$ python -q
>>> import numpy as np
>>> np.set_printoptions(suppress=True, linewidth=160)
>>> O, _ = np.linalg.qr(np.array([[-0.4, -1.1, 0.5, 0.0, 0.6, -0.9],
...     [1.5, 0.3, -0.8, 0.6, -0.8, 0.4],
...     [0.4, 1.1, 2.5, 1.4, 1.1, 2.2],
...     [0.3, 1.9, 1.7, -0.1, 0.6, -0.9],
...     [-0.6, 0.4, 0.0, -1.2, 0.0, -2.9],
...     [0.2, -1.7, -0.1, 2.3, -0.1, -0.7]]))
>>> A = O[:, :6]
>>> print(A.round(2))
[[-0.23 -0.32 -0.42 -0.8  -0.06  0.19]
 [ 0.86 -0.12  0.24 -0.33 -0.27 -0.1 ]
 [ 0.23  0.32 -0.74  0.06  0.06 -0.55]
 [ 0.17  0.6  -0.23  0.02 -0.21  0.71]
 [-0.34  0.22  0.15 -0.08 -0.84 -0.31]
 [ 0.11 -0.61 -0.38  0.5  -0.41  0.23]]
>>> x0 = np.array([1, 0, 2, -1, 2, 0])
>>> print(np.round(np.linalg.det(A), 2))
-1.0
>>> print(np.round(np.linalg.inv(A), 2))
[[-0.23  0.86  0.23  0.17 -0.34  0.11]
 [-0.32 -0.12  0.32  0.6   0.22 -0.61]
 [-0.42  0.24 -0.74 -0.23  0.15 -0.38]
 [-0.8  -0.33  0.06  0.02 -0.08  0.5 ]
 [-0.06 -0.27  0.06 -0.21 -0.84 -0.41]
 [ 0.19 -0.1  -0.55  0.71 -0.31  0.23]]
>>> print(round(np.linalg.norm(x0), 2), round(np.linalg.norm(A @ x0), 2))
3.16 3.16
>>> rng = np.random.default_rng(588513)
>>> lab = rng.permutation(6)
>>> print(lab)
[5 2 1 0 4 3]
>>> other = A[lab][:, lab]
>>> print(np.round(np.diag(other), 2))
[ 0.23 -0.74 -0.12 -0.23 -0.84  0.02]
>>> print(np.round(np.sort(np.abs(np.linalg.eigvals(other))), 2))
[1. 1. 1. 1. 1. 1.]
>>> print(round(float(np.linalg.det(other)), 2), np.round(np.linalg.det(A[lab]), 2))
-1.0 1.0
>>> print(other.round(2))
[[ 0.23 -0.38 -0.61  0.11 -0.41  0.5 ]
 [-0.55 -0.74  0.32  0.23  0.06  0.06]
 [-0.1   0.24 -0.12  0.86 -0.27 -0.33]
 [ 0.19 -0.42 -0.32 -0.23 -0.06 -0.8 ]
 [-0.31  0.15  0.22 -0.34 -0.84 -0.08]
 [ 0.71 -0.23  0.6   0.17 -0.21  0.02]]
>>> print(round(np.trace(other), 2))
-1.68
>>> arr = np.loadtxt("sample8.csv", delimiter=",")
>>> print(arr.round(2) + 0)
[[-1.48 -0.67  2.67 -0.74 -0.32 -1.12  2.91 -2.2 ]
 [ 1.59 -1.31 -1.71 -0.11  1.16 -1.07  3.46 -1.84]
 [-0.72 -0.98  1.68 -0.66  0.11 -1.29  3.56 -2.44]
 [ 1.71 -1.29 -1.9  -0.07  1.2  -1.03  3.35 -1.75]
 [ 1.62  0.59 -2.85  0.75  0.41  1.07 -2.74  2.12]
 [-2.71  0.6   3.85 -0.54 -1.32  0.   -0.59 -0.25]
 [-2.11  1.2   2.58 -0.09 -1.33  0.83 -2.86  1.34]
 [ 0.5  -1.27 -0.04 -0.42  0.71 -1.31  3.89 -2.37]
 [ 2.7  -0.51 -3.89  0.58  1.29  0.1   0.32  0.42]
 [-2.71  0.54  3.88 -0.57 -1.3  -0.06 -0.41 -0.36]
 [-2.64  0.85  3.6  -0.41 -1.39  0.3  -1.44  0.31]
 [-2.63  0.86  3.58 -0.4  -1.4   0.31 -1.49  0.34]
 [-2.34 -0.08  3.68 -0.74 -0.91 -0.68  1.43 -1.45]
 [-0.22  1.23 -0.37  0.49 -0.58  1.33 -3.88  2.43]
 [ 2.66 -0.8  -3.67  0.44  1.39 -0.23  1.27 -0.19]
 [-2.27  1.15  2.85 -0.16 -1.36  0.72 -2.59  1.13]
 [ 2.59 -0.92 -3.49  0.36  1.4  -0.38  1.68 -0.48]
 [-1.36 -0.73  2.52 -0.73 -0.25 -1.16  3.04 -2.25]
 [-2.34 -0.08  3.68 -0.74 -0.9  -0.68  1.43 -1.46]
 [-1.51  1.31  1.58  0.14 -1.13  1.1  -3.52  1.9 ]]
>>> # null space of dimension 6
>>> Xc = arr - arr.mean(axis=0)
>>> evecs = np.linalg.svd(Xc)[2][:2]
>>> other = Xc - Xc @ evecs.T @ evecs
>>> print(np.round(np.diag(evecs.T @ evecs), 2))
[0.29 0.07 0.61 0.02 0.08 0.07 0.61 0.24]
>>> print(np.round(np.linalg.norm(other) / np.linalg.norm(Xc), 2))
0.0
>>> print(np.round(np.cov(Xc @ evecs.T, rowvar=False), 2) + 0)
[[14.96  0.  ]
 [ 0.    9.76]]
>>> print(round(float(np.linalg.norm(arr, 2) / np.linalg.norm(arr)), 2))
0.77
>>> J = np.array([[2, -2, 0, -1], [0, -2, 0, 1], [0, 0, -3, 0], [1, -2, 0, -3]])
>>> # 2 groups of indices that never mix
>>> O, evecs = np.linalg.qr(J[:, :3])[0], np.linalg.qr(J[:, 3:])[0]
>>> s = np.linalg.svd(O.T @ evecs, compute_uv=False)
>>> print(np.round(np.degrees(np.arccos(s.clip(0, 1))), 2))
[47.61]
>>> print(s.round(2))
[0.67]
>>> print((s > 0.9).sum())
0
>>> print(round(float(np.linalg.norm(J, 2)), 2))
4.61
>>> print(np.round(np.linalg.norm(J, axis=0), 2))
[2.24 3.46 3.   3.32]
>>> print(np.linalg.norm(J, axis=1).argmax())
3
>>> print(round(float(np.linalg.norm(J) ** 2 / np.linalg.norm(J, 2) ** 2), 2))
1.74
>>> other = J + rng.integers(-2, 3, (4, 3)) @ rng.integers(-2, 3, (3, 4))
>>> print(other)
[[ 3 -4  5  3]
 [-4 -2 -3 -1]
 [ 2  0  2  6]
 [ 7  0  2 -1]]
>>> print(np.round(np.linalg.svd(other - J, compute_uv=False), 2) + 0)
[12.3   5.75  1.88  0.  ]
>>> print(other - J)
[[ 1 -2  5  4]
 [-4  0 -3 -2]
 [ 2  0  5  6]
 [ 6  2  2  2]]
>>> other = np.array([[1, -1, -1, -2, 2, -2, 2, 0, 2],
...     [-2, 2, 2, 2, 0, -2, 0, 0, -2],
...     [-1, -2, 0, 2, 1, 2, 1, -1, -2],
...     [-1, 1, -2, 1, -1, -1, 0, 0, 1],
...     [1, 0, -2, -2, 1, -1, -1, -2, -1],
...     [2, -2, 0, -1, -1, -2, 1, 1, -1],
...     [-2, -1, 2, -2, -2, 2, 1, 2, 2],
...     [-1, -2, 1, 0, -1, 1, -1, 0, -1],
...     [0, 1, 0, -2, -2, 0, 0, 2, 1]])
>>> Z = np.array([[2]])
>>> K = np.block([[other, np.array([[-1], [-4], [3], [3], [1], [2], [0], [-2], [-5]])], [np.zeros((1, 9)), Z]])
>>> print(K)
[[ 1. -1. -1. -2.  2. -2.  2.  0.  2. -1.]
 [-2.  2.  2.  2.  0. -2.  0.  0. -2. -4.]
 [-1. -2.  0.  2.  1.  2.  1. -1. -2.  3.]
 [-1.  1. -2.  1. -1. -1.  0.  0.  1.  3.]
 [ 1.  0. -2. -2.  1. -1. -1. -2. -1.  1.]
 [ 2. -2.  0. -1. -1. -2.  1.  1. -1.  2.]
 [-2. -1.  2. -2. -2.  2.  1.  2.  2.  0.]
 [-1. -2.  1.  0. -1.  1. -1.  0. -1. -2.]
 [ 0.  1.  0. -2. -2.  0.  0.  2.  1. -5.]
 [ 0.  0.  0.  0.  0.  0.  0.  0.  0.  2.]]
>>> print(K[7] @ K[1])
8.0
>>> print(np.round(np.linalg.norm(K[7] - K[1]), 2))
6.16
>>> print(np.round(np.linalg.norm(K, 2), 2))
9.49
>>> print(np.round(np.linalg.norm(K, axis=0), 2))
[4.12 4.47 4.24 5.1  4.12 4.8  3.   3.74 4.58 8.54]
>>> print(round(float(np.linalg.norm(K[7], 1)), 2), np.round(np.linalg.norm(K[7], np.inf), 2))
10.0 2.0
>>> print(np.round(np.linalg.norm(K, axis=1), 2))
[4.9  6.32 5.39 4.36 4.24 4.58 5.48 3.74 6.24 2.  ]
>>> print(np.count_nonzero(K))
75
>>> print(np.unravel_index(np.abs(K).argmax(), K.shape))
(np.int64(8), np.int64(9))
>>> print(K.sum(axis=0))
[-3. -4.  0. -4. -3. -3.  3.  2. -1. -1.]
>>> print(round(np.linalg.norm(K), 2))
15.43
>>> np.linalg.rank(K)
Traceback (most recent call last):
  File "<python-input-57>", line 1, in <module>
    np.linalg.rank(K)
    ^^^^^^^^^^^^^^
AttributeError: module 'numpy.linalg' has no attribute 'rank'
>>> print(K.sum(axis=1))
[ 0. -4.  3.  1. -6. -1.  2. -6. -5.  2.]
>>> print((J != 0).astype(int))
[[1 1 0 1]
 [0 1 0 1]
 [0 0 1 0]
 [1 1 0 1]]
>>> print(np.round(np.linalg.det(J), 2))
-36.0
>>> print(J @ J)
[[ 3  2  0 -1]
 [ 1  2  0 -5]
 [ 0  0  9  0]
 [-1  8  0  6]]
>>> print(np.flatnonzero(np.linalg.matrix_power((J != 0) + (J.T != 0) + np.eye(4), 4)[3]))
[0 1 3]
>>> print(np.trace(K))
7.0
>>> print((K + K.T) / 2)
[[ 1.  -1.5 -1.  -1.5  1.5  0.   0.  -0.5  1.  -0.5]
 [-1.5  2.   0.   1.5  0.  -2.  -0.5 -1.  -0.5 -2. ]
 [-1.   0.   0.   0.  -0.5  1.   1.5  0.  -1.   1.5]
 [-1.5  1.5  0.   1.  -1.5 -1.  -1.   0.  -0.5  1.5]
 [ 1.5  0.  -0.5 -1.5  1.  -1.  -1.5 -1.5 -1.5  0.5]
 [ 0.  -2.   1.  -1.  -1.  -2.   1.5  1.  -0.5  1. ]
 [ 0.  -0.5  1.5 -1.  -1.5  1.5  1.   0.5  1.   0. ]
 [-0.5 -1.   0.   0.  -1.5  1.   0.5  0.   0.5 -1. ]
 [ 1.  -0.5 -1.  -0.5 -1.5 -0.5  1.   0.5  1.  -2.5]
 [-0.5 -2.   1.5  1.5  0.5  1.   0.  -1.  -2.5  2. ]]
>>> print(np.allclose(K @ K.T, K.T @ K))
False
>>> print(np.round(np.sort(np.abs(np.linalg.eigvals(K))), 2))
[1.09 1.99 1.99 2.   2.86 2.86 3.78 4.2  4.2  5.38]
>>> lab = rng.permutation(10)
>>> print(lab)
[6 2 7 5 3 9 8 1 4 0]
>>> other = K[lab][:, lab]
>>> print(np.allclose(other, K))
False
>>> print(np.round(np.sort(np.abs(np.linalg.eigvals(other))), 2))
[1.09 1.99 1.99 2.   2.86 2.86 3.78 4.2  4.2  5.38]
>>> print(np.trace(other))
7.0
>>> M = np.array([[-2, -2, 2, 0, 1],
...     [-2, -1, 1, -1, -1],
...     [-1, -1, 2, 0, 0],
...     [2, 0, 2, 0, -1],
...     [-2, -2, 2, 0, -2]])
>>> print(np.round(np.linalg.eigvals(M), 2))
[-2.86+0.j   -1.43+0.98j -1.43-0.98j  0.68+0.j    2.05+0.j  ]
>>> print(round(np.linalg.det(2 * M), 2), round(float(np.linalg.det(M)), 2))
-384.0 -12.0
>>> print(np.einsum("ij,ji->", M, M))
15
>>> print(np.round(np.poly(M), 2))
[  1.   3.  -3. -14.  -8.  12.]
>>> print(np.kron(np.eye(2, dtype=int), M))
[[-2 -2  2  0  1  0  0  0  0  0]
 [-2 -1  1 -1 -1  0  0  0  0  0]
 [-1 -1  2  0  0  0  0  0  0  0]
 [ 2  0  2  0 -1  0  0  0  0  0]
 [-2 -2  2  0 -2  0  0  0  0  0]
 [ 0  0  0  0  0 -2 -2  2  0  1]
 [ 0  0  0  0  0 -2 -1  1 -1 -1]
 [ 0  0  0  0  0 -1 -1  2  0  0]
 [ 0  0  0  0  0  2  0  2  0 -1]
 [ 0  0  0  0  0 -2 -2  2  0 -2]]
>>> print(round(np.linalg.det(M.T), 2))
-12.0
>>> print(np.einsum("ii->", M))
-3
>>> other = np.linalg.inv(M)
>>> print(round(float(np.linalg.det(M) * np.linalg.det(other)), 2))
1.0
>>> print(np.allclose(other, M.T))
False
>>> print((np.abs(other) > 1e-9).astype(int))
[[1 0 1 1 0]
 [1 0 1 1 1]
 [1 0 1 0 1]
 [1 1 1 1 1]
 [1 0 0 0 1]]
>>> print(round(np.linalg.cond(M), 2))
18.73
>>> print(round(np.linalg.norm(M, 1), 2), round(float(np.linalg.norm(M, np.inf)), 2))
9.0 8.0
>>> print(np.round(np.linalg.norm(M, axis=0), 2))
[4.12 3.16 4.12 1.   2.65]
>>> print(round(np.linalg.norm(M) ** 2 / np.linalg.norm(M, 2) ** 2, 2))
1.44
>>> O, r_ = np.linalg.qr(M)
>>> print(r_.round(2))
[[ 4.12  2.67 -1.94  0.49  0.49]
 [ 0.   -1.7   3.43  0.17 -1.  ]
 [ 0.    0.   -1.21  0.54  0.51]
 [ 0.    0.    0.    0.67  1.  ]
 [ 0.    0.    0.    0.   -2.12]]
>>> print(O.round(2) + 0)
[[-0.49  0.42  0.3   0.   -0.71]
 [-0.49 -0.17 -0.54 -0.67  0.  ]
 [-0.24  0.21 -0.67  0.67  0.  ]
 [ 0.49  0.76 -0.27 -0.33  0.  ]
 [-0.49  0.42  0.3   0.    0.71]]
>>> print(np.allclose(r_.T @ r_, M.T @ M))
True
>>> print(O.shape, r_.shape)
(5, 5) (5, 5)
>>> print(np.round(O @ r_, 2) + 0)
[[-2. -2.  2.  0.  1.]
 [-2. -1.  1. -1. -1.]
 [-1. -1.  2.  0.  0.]
 [ 2.  0.  2.  0. -1.]
 [-2. -2.  2.  0. -2.]]
>>> print(np.trace(O @ O.T))
5.0
>>> F = np.load("run16.npy")
>>> print(F)
[[ 0  1 -2  3 -1  3  0]
 [-1  0 -3  4  2 -2  1]
 [ 2  3  0  3  0 -1  0]
 [-3 -4 -3  0  1 -3 -4]
 [ 1 -2  0 -1  0  0  3]
 [-3  2  1  3  0  0  2]
 [ 0 -1  0  4 -3 -2  0]]
>>> r0, r1 = F[6], F[0]
>>> print(r0 @ r0)
30
>>> print(r0 @ r1)
8
>>> pr = (r0 @ r1) / (r0 @ r0) * r0
>>> print(np.linalg.matrix_rank(np.outer(r0, r1)))
1
>>> print(pr.round(2))
[ 0.   -0.27  0.    1.07 -0.8  -0.53  0.  ]
>>> data = np.load("dump.npy")
>>> print(data)
[[ 5.88  2.33  4.03]
 [ 4.87 -0.68  3.25]
 [ 2.02 -1.79  3.51]
 [ 5.48  0.35  3.46]
 [ 2.18  7.34  6.52]
 [ 8.06  8.36  5.55]
 [-1.01 -2.1   4.08]
 [ 6.79  3.53  4.22]
 [ 6.27  6.93  5.47]
 [ 1.25  2.06  4.96]
 [ 6.08  7.03  5.55]
 [ 0.96 -3.44  3.19]
 [ 2.99  1.85  4.51]
 [ 5.94  1.82  3.84]
 [ 4.8   4.94  5.13]
 [ 9.01  8.22  5.29]
 [ 7.63  3.77  4.12]
 [ 6.99  2.61  3.87]
 [ 3.83  3.09  4.73]
 [ 3.6  -1.13  3.38]
 [ 0.81  0.05  4.39]
 [ 6.07  5.75  5.12]
 [ 4.29 -2.76  2.68]
 [ 2.44  2.99  5.01]
 [ 0.93 -1.85  3.73]
 [ 1.94  4.71  5.69]
 [ 3.01  1.98  4.55]
 [ 5.7   8.08  5.98]
 [ 9.38  6.39  4.6 ]
 [ 0.42  4.98  6.12]
 [ 9.28  6.75  4.74]
 [ 8.22  6.8   4.99]
 [ 3.86  4.53  5.21]
 [ 2.58 -0.12  3.94]
 [ 5.35  5.57  5.22]
 [ 8.54  6.44  4.8 ]
 [ 1.08  1.95  4.97]
 [-0.34  1.07  4.99]
 [ 2.41  1.34  4.47]
 [-2.04 -3.94  3.69]
 [ 6.22  0.08  3.2 ]
 [-0.63  5.23  6.44]]
>>> other = np.array([[-2, 0], [1, -1], [0, 1]])
>>> print(np.round(np.einsum("ij->j", data), 2))
[173.14 121.11 193.19]
>>> other @ data
Traceback (most recent call last):
  File "<python-input-108>", line 1, in <module>
    other @ data
    ~~~~~~^~~~~~
ValueError: matmul: Input operand 1 has a mismatch in its core dimension 0, with gufunc signature (n?,k),(k,m?)->(n?,m?) (size 42 is different from 2)
>>> print(np.linalg.matrix_rank(data @ other))
2
>>> print(np.vstack([data, other.T]).shape)
(44, 3)
